% python3 -q
>>> import numpy as np
>>> np.set_printoptions(precision=2, suppress=True, linewidth=140, floatmode="fixed")
>>> m1 = np.load("data.npy")
>>> m1
array([[-0.05,  0.88, -0.81,  0.79,  0.54,  0.62, -0.30, -0.75, -0.54,  0.20,  0.30,  0.83],
       [ 0.88,  0.48,  1.20,  0.57, -0.39, -0.45, -0.95,  0.53, -0.18, -0.87, -0.64, -0.06],
       [-0.81,  1.20, -0.25, -0.10,  0.15, -0.11,  0.95, -0.96, -0.29, -0.83,  0.20, -0.28],
       [ 0.79,  0.57, -0.10,  1.57, -0.30,  0.34, -0.19,  0.18,  0.25,  0.43,  0.10, -1.15],
       [ 0.54, -0.39,  0.15, -0.30,  0.19, -0.90, -0.41, -0.38, -0.85,  0.79, -0.64, -0.45],
       [ 0.62, -0.45, -0.11,  0.34, -0.90,  0.35,  0.74,  0.51, -0.12,  0.01,  0.60,  0.87],
       [-0.30, -0.95,  0.95, -0.19, -0.41,  0.74,  1.28, -0.10, -0.81,  0.52,  0.00,  0.11],
       [-0.75,  0.53, -0.96,  0.18, -0.38,  0.51, -0.10,  1.55, -0.79,  0.08,  0.56, -0.26],
       [-0.54, -0.18, -0.29,  0.25, -0.85, -0.12, -0.81, -0.79,  1.15, -0.41,  0.20,  0.38],
       [ 0.20, -0.87, -0.83,  0.43,  0.79,  0.01,  0.52,  0.08, -0.41,  0.12, -0.89, -0.89],
       [ 0.30, -0.64,  0.20,  0.10, -0.64,  0.60,  0.00,  0.56,  0.20, -0.89,  1.05, -0.77],
       [ 0.83, -0.06, -0.28, -1.15, -0.45,  0.87,  0.11, -0.26,  0.38, -0.89, -0.77,  0.56]])
>>> # symmetric
>>> w, V = np.linalg.eigvalsh(m1)
Traceback (most recent call last):
  File "<python-input-5>", line 1, in <module>
    w, V = np.linalg.eigvalsh(m1)
    ^^^^
ValueError: too many values to unpack (expected 2)
>>> w, V = np.linalg.eigh(m1)
>>> w
array([-2.99, -2.00, -1.01, -1.00, -0.99,  1.00,  2.00,  2.00,  2.01,  2.99,  3.00,  3.00])
>>> np.unique(w.round(6) + 0, return_counts=True)[1]
array([1, 1, 1, 1, 1, 1, 1, 1, 1, 1, 1, 1])
>>> np.linalg.svd(m1, compute_uv=False)
array([3.00, 3.00, 2.99, 2.99, 2.01, 2.00, 2.00, 2.00, 1.01, 1.00, 1.00, 0.99])
>>> np.round(V.T @ m1 @ V, 2) + 0
array([[-2.99,  0.00,  0.00,  0.00,  0.00,  0.00,  0.00,  0.00,  0.00,  0.00,  0.00,  0.00],
       [ 0.00, -2.00,  0.00,  0.00,  0.00,  0.00,  0.00,  0.00,  0.00,  0.00,  0.00,  0.00],
       [ 0.00,  0.00, -1.01,  0.00,  0.00,  0.00,  0.00,  0.00,  0.00,  0.00,  0.00,  0.00],
       [ 0.00,  0.00,  0.00, -1.00,  0.00,  0.00,  0.00,  0.00,  0.00,  0.00,  0.00,  0.00],
       [ 0.00,  0.00,  0.00,  0.00, -0.99,  0.00,  0.00,  0.00,  0.00,  0.00,  0.00,  0.00],
       [ 0.00,  0.00,  0.00,  0.00,  0.00,  1.00,  0.00,  0.00,  0.00,  0.00,  0.00,  0.00],
       [ 0.00,  0.00,  0.00,  0.00,  0.00,  0.00,  2.00,  0.00,  0.00,  0.00,  0.00,  0.00],
       [ 0.00,  0.00,  0.00,  0.00,  0.00,  0.00,  0.00,  2.00,  0.00,  0.00,  0.00,  0.00],
       [ 0.00,  0.00,  0.00,  0.00,  0.00,  0.00,  0.00,  0.00,  2.01,  0.00,  0.00,  0.00],
       [ 0.00,  0.00,  0.00,  0.00,  0.00,  0.00,  0.00,  0.00,  0.00,  2.99,  0.00,  0.00],
       [ 0.00,  0.00,  0.00,  0.00,  0.00,  0.00,  0.00,  0.00,  0.00,  0.00,  3.00,  0.00],
       [ 0.00,  0.00,  0.00,  0.00,  0.00,  0.00,  0.00,  0.00,  0.00,  0.00,  0.00,  3.00]])
>>> np.round(np.linalg.eigvalsh(m1 + -2 * np.eye(12)), 2) + 0
array([-4.99, -4.00, -3.01, -3.00, -2.99, -1.00,  0.00,  0.00,  0.01,  0.99,  1.00,  1.00])
>>> Y = np.linalg.inv(m1)
>>> np.allclose(Y, m1.T)
False
>>> (np.abs(Y) > 1e-9).astype(int)
array([[1, 1, 1, 1, 1, 1, 1, 1, 1, 1, 1, 1],
       [1, 1, 1, 1, 1, 1, 1, 1, 1, 1, 1, 1],
       [1, 1, 1, 1, 1, 1, 1, 1, 1, 1, 1, 1],
       [1, 1, 1, 1, 1, 1, 1, 1, 1, 1, 1, 1],
       [1, 1, 1, 1, 1, 1, 1, 1, 1, 1, 1, 1],
       [1, 1, 1, 1, 1, 1, 1, 1, 1, 1, 1, 1],
       [1, 1, 1, 1, 1, 1, 1, 1, 1, 1, 1, 1],
       [1, 1, 1, 1, 1, 1, 1, 1, 1, 1, 1, 1],
       [1, 1, 1, 1, 1, 1, 1, 1, 1, 1, 1, 1],
       [1, 1, 1, 1, 1, 1, 1, 1, 1, 1, 1, 1],
       [1, 1, 1, 1, 1, 1, 1, 1, 1, 1, 1, 1],
       [1, 1, 1, 1, 1, 1, 1, 1, 1, 1, 1, 1]])
>>> np.round(m1 @ Y, 2) + 0
array([[1.00, 0.00, 0.00, 0.00, 0.00, 0.00, 0.00, 0.00, 0.00, 0.00, 0.00, 0.00],
       [0.00, 1.00, 0.00, 0.00, 0.00, 0.00, 0.00, 0.00, 0.00, 0.00, 0.00, 0.00],
       [0.00, 0.00, 1.00, 0.00, 0.00, 0.00, 0.00, 0.00, 0.00, 0.00, 0.00, 0.00],
       [0.00, 0.00, 0.00, 1.00, 0.00, 0.00, 0.00, 0.00, 0.00, 0.00, 0.00, 0.00],
       [0.00, 0.00, 0.00, 0.00, 1.00, 0.00, 0.00, 0.00, 0.00, 0.00, 0.00, 0.00],
       [0.00, 0.00, 0.00, 0.00, 0.00, 1.00, 0.00, 0.00, 0.00, 0.00, 0.00, 0.00],
       [0.00, 0.00, 0.00, 0.00, 0.00, 0.00, 1.00, 0.00, 0.00, 0.00, 0.00, 0.00],
       [0.00, 0.00, 0.00, 0.00, 0.00, 0.00, 0.00, 1.00, 0.00, 0.00, 0.00, 0.00],
       [0.00, 0.00, 0.00, 0.00, 0.00, 0.00, 0.00, 0.00, 1.00, 0.00, 0.00, 0.00],
       [0.00, 0.00, 0.00, 0.00, 0.00, 0.00, 0.00, 0.00, 0.00, 1.00, 0.00, 0.00],
       [0.00, 0.00, 0.00, 0.00, 0.00, 0.00, 0.00, 0.00, 0.00, 0.00, 1.00, 0.00],
       [0.00, 0.00, 0.00, 0.00, 0.00, 0.00, 0.00, 0.00, 0.00, 0.00, 0.00, 1.00]])
>>> try:
...     np.linalg.cholesky(m1)
... except np.linalg.LinAlgError as e:
...     print("failed:", e)
... 
failed: Matrix is not positive definite
>>> [round(float(np.linalg.det(m1[:i, :i])), 2) + 0 for i in range(1, 13)]
[-0.05, -0.8, -1.75, -0.73, 0.44, 1.01, 1.92, -0.26, -35.18, 104.97, 78.81, -1301.84]
>>> round(float(np.linalg.eigvalsh(m1).min()), 2)
-2.99
>>> r0 = np.array([1, 0, 1, -1, -3, -2, 3, 3, 3, 3, -2])
>>> g = np.array([2, -5, -5, -1, 2, -4])
>>> J = np.outer(r0, g)
>>> J
array([[  2,  -5,  -5,  -1,   2,  -4],
       [  0,   0,   0,   0,   0,   0],
       [  2,  -5,  -5,  -1,   2,  -4],
       [ -2,   5,   5,   1,  -2,   4],
       [ -6,  15,  15,   3,  -6,  12],
       [ -4,  10,  10,   2,  -4,   8],
       [  6, -15, -15,  -3,   6, -12],
       [  6, -15, -15,  -3,   6, -12],
       [  6, -15, -15,  -3,   6, -12],
       [  6, -15, -15,  -3,   6, -12],
       [ -4,  10,  10,   2,  -4,   8]])
>>> np.argsort(-np.linalg.norm(J, axis=0).round(6), kind="stable")[:3]
array([1, 2, 5])
>>> [round(float(x), 2) for x in np.linalg.svd(J, compute_uv=False)[:3]]
[64.81, 0.0, 0.0]
>>> left, sv, vt = np.linalg.svd(J)
>>> np.argmax(sv[:-1] / (sv[1:] + 1e-6)) + 1
np.int64(1)
>>> sv.round(2) + 0
array([64.81,  0.00,  0.00,  0.00,  0.00,  0.00])
>>> Y = left[:, :1] @ np.diag(sv[:1]) @ vt[:1]
>>> Y.round(2) + 0
array([[  2.00,  -5.00,  -5.00,  -1.00,   2.00,  -4.00],
       [  0.00,   0.00,   0.00,   0.00,   0.00,   0.00],
       [  2.00,  -5.00,  -5.00,  -1.00,   2.00,  -4.00],
       [ -2.00,   5.00,   5.00,   1.00,  -2.00,   4.00],
       [ -6.00,  15.00,  15.00,   3.00,  -6.00,  12.00],
       [ -4.00,  10.00,  10.00,   2.00,  -4.00,   8.00],
       [  6.00, -15.00, -15.00,  -3.00,   6.00, -12.00],
       [  6.00, -15.00, -15.00,  -3.00,   6.00, -12.00],
       [  6.00, -15.00, -15.00,  -3.00,   6.00, -12.00],
       [  6.00, -15.00, -15.00,  -3.00,   6.00, -12.00],
       [ -4.00,  10.00,  10.00,   2.00,  -4.00,   8.00]])
>>> np.linalg.matrix_rank(Y)
np.int64(1)
>>> np.round(np.abs(J - Y).max(), 2)
np.float64(0.0)
>>> C2 = J.T @ J
>>> C2
array([[ 224, -560, -560, -112,  224, -448],
       [-560, 1400, 1400,  280, -560, 1120],
       [-560, 1400, 1400,  280, -560, 1120],
       [-112,  280,  280,   56, -112,  224],
       [ 224, -560, -560, -112,  224, -448],
       [-448, 1120, 1120,  224, -448,  896]])
>>> np.linalg.matrix_rank(C2)
np.int64(1)
>>> np.diag(C2)
array([ 224, 1400, 1400,   56,  224,  896])
>>> (J @ J.T).shape
(11, 11)
>>> np.allclose(C2, C2.T)
True
>>> E = np.array([[6.0, 2.0, 2.0, 2.0, -2.0],
...     [2.0, 3.0, 1.0, 1.0, -1.0],
...     [2.0, 1.0, 3.0, 1.0, -1.0],
...     [2.0, 1.0, 1.0, 3.0, -1.0],
...     [-2.0, -1.0, -1.0, -1.0, 3.0]])
>>> E
array([[ 6.00,  2.00,  2.00,  2.00, -2.00],
       [ 2.00,  3.00,  1.00,  1.00, -1.00],
       [ 2.00,  1.00,  3.00,  1.00, -1.00],
       [ 2.00,  1.00,  1.00,  3.00, -1.00],
       [-2.00, -1.00, -1.00, -1.00,  3.00]])
>>> # equal to its transpose
>>> w, V = np.linalg.eigh(E)
>>> x0 = np.array([-2, 1, -1, -2, 0])
>>> np.abs(E).sum(axis=1).max(), np.abs(w).max()
(np.float64(14.0), np.float64(10.0))
>>> (np.sign(V[:, -1].round(6)) == np.sign(V[0, -1].round(6))).astype(int)
array([1, 1, 1, 1, 0])
>>> Y = np.array([[0, 2, 2],
...     [0, 2, 3],
...     [3, 3, 1],
...     [1, 2, 0],
...     [1, 3, 3],
...     [3, 1, 3],
...     [3, 0, 1],
...     [0, 1, 1],
...     [3, 0, 1],
...     [1, 1, 2],
...     [2, 3, 0],
...     [2, 1, 1]])
>>> np.linalg.matrix_rank(np.vstack([m1, Y.T]))
np.int64(12)
>>> Y @ m1
Traceback (most recent call last):
  File "<python-input-47>", line 1, in <module>
    Y @ m1
    ~~^~~~
ValueError: matmul: Input operand 1 has a mismatch in its core dimension 0, with gufunc signature (n?,k),(k,m?)->(n?,m?) (size 12 is different from 3)
>>> np.vstack([m1, Y.T]).shape
(15, 12)
>>> np.einsum("ij,ij->i", m1, m1)
array([4.50, 5.51, 4.92, 5.28, 3.67, 3.59, 5.23, 5.63, 4.16, 4.34, 4.16, 4.98])
>>> w, V = np.linalg.eigh(E)
>>> V @ np.diag(w) @ V.T
array([[ 6.00,  2.00,  2.00,  2.00, -2.00],
       [ 2.00,  3.00,  1.00,  1.00, -1.00],
       [ 2.00,  1.00,  3.00,  1.00, -1.00],
       [ 2.00,  1.00,  1.00,  3.00, -1.00],
       [-2.00, -1.00, -1.00, -1.00,  3.00]])
>>> w
array([ 2.00,  2.00,  2.00,  2.00, 10.00])
>>> w.sum(), np.trace(E)
(np.float64(18.0), np.float64(18.0))
>>> (w > 1e-8).sum(), (w < -1e-8).sum()
(np.int64(5), np.int64(0))
>>> np.round(V.T @ E @ V, 2) + 0
array([[ 2.00,  0.00,  0.00,  0.00,  0.00],
       [ 0.00,  2.00,  0.00,  0.00,  0.00],
       [ 0.00,  0.00,  2.00,  0.00,  0.00],
       [ 0.00,  0.00,  0.00,  2.00,  0.00],
       [ 0.00,  0.00,  0.00,  0.00, 10.00]])
>>> np.linalg.eigvalsh(E @ E)
array([  4.00,   4.00,   4.00,   4.00, 100.00])
>>> np.unique(w.round(6) + 0, return_counts=True)[1]
array([4, 1])
>>> np.abs(V[:, -1])
array([0.71, 0.35, 0.35, 0.35, 0.35])
>>> low = np.linalg.cholesky(E)
>>> np.linalg.eigvalsh(E).min() > 0
np.True_
>>> np.diag(low) ** 2
array([6.00, 2.33, 2.29, 2.25, 2.22])
>>> rng = np.random.default_rng(264)
>>> lab = rng.permutation(5)
>>> lab
array([3, 0, 4, 1, 2])
>>> Y = E[lab][:, lab]
>>> round(np.linalg.det(Y), 2), round(np.linalg.det(E[lab]), 2)
(np.float64(160.0), np.float64(-160.0))
>>> Y
array([[ 3.00,  2.00, -1.00,  1.00,  1.00],
       [ 2.00,  6.00, -2.00,  2.00,  2.00],
       [-1.00, -2.00,  3.00, -1.00, -1.00],
       [ 1.00,  2.00, -1.00,  3.00,  1.00],
       [ 1.00,  2.00, -1.00,  1.00,  3.00]])
>>> np.allclose(Y, E)
False
>>> np.trace(Y)
np.float64(18.0)
>>> feats = np.loadtxt("test2.csv", delimiter=",")
>>> feats
array([[  1.00,   2.00,  -2.00,   1.00,  -3.00,   2.00,  -3.00],
       [ -2.00,  -1.00,   2.00,  -2.00,  -3.00,  -1.00,   1.00],
       [ -3.00,   3.00,   2.00,   0.00,   3.00,  -2.00,  -2.00],
       [  3.00,   1.00,   2.00,  -3.00,   0.00,  -3.00,  -2.00],
       [ -1.00,   2.00,   0.00,   1.00,  -2.00,   3.00,  -2.00],
       [ -1.00,   3.00,  -1.00,  -2.00,   0.00,  -3.00,   0.00],
       [ -2.00,   3.00,   0.00,   3.00,   2.00,  -2.00,  -1.00],
       [ -9.00,  -3.00,   8.00,  -9.00, -18.00,  -3.00,   2.00]])
>>> # row 7 dominates
>>> T = np.stack([feats, 4 * feats, feats[::-1]])
>>> T.sum(axis=0)
array([[ -4.00,   7.00,  -2.00,  -4.00, -33.00,   7.00, -13.00],
       [-12.00,  -2.00,  10.00,  -7.00, -13.00,  -7.00,   4.00],
       [-16.00,  18.00,   9.00,  -2.00,  15.00, -13.00, -10.00],
       [ 14.00,   7.00,  10.00, -14.00,  -2.00, -12.00, -12.00],
       [ -2.00,  11.00,   2.00,   2.00, -10.00,  12.00, -12.00],
       [ -8.00,  18.00,  -3.00, -10.00,   3.00, -17.00,  -2.00],
       [-12.00,  14.00,   2.00,  13.00,   7.00, -11.00,  -4.00],
       [-44.00, -13.00,  38.00, -44.00, -93.00, -13.00,   7.00]])
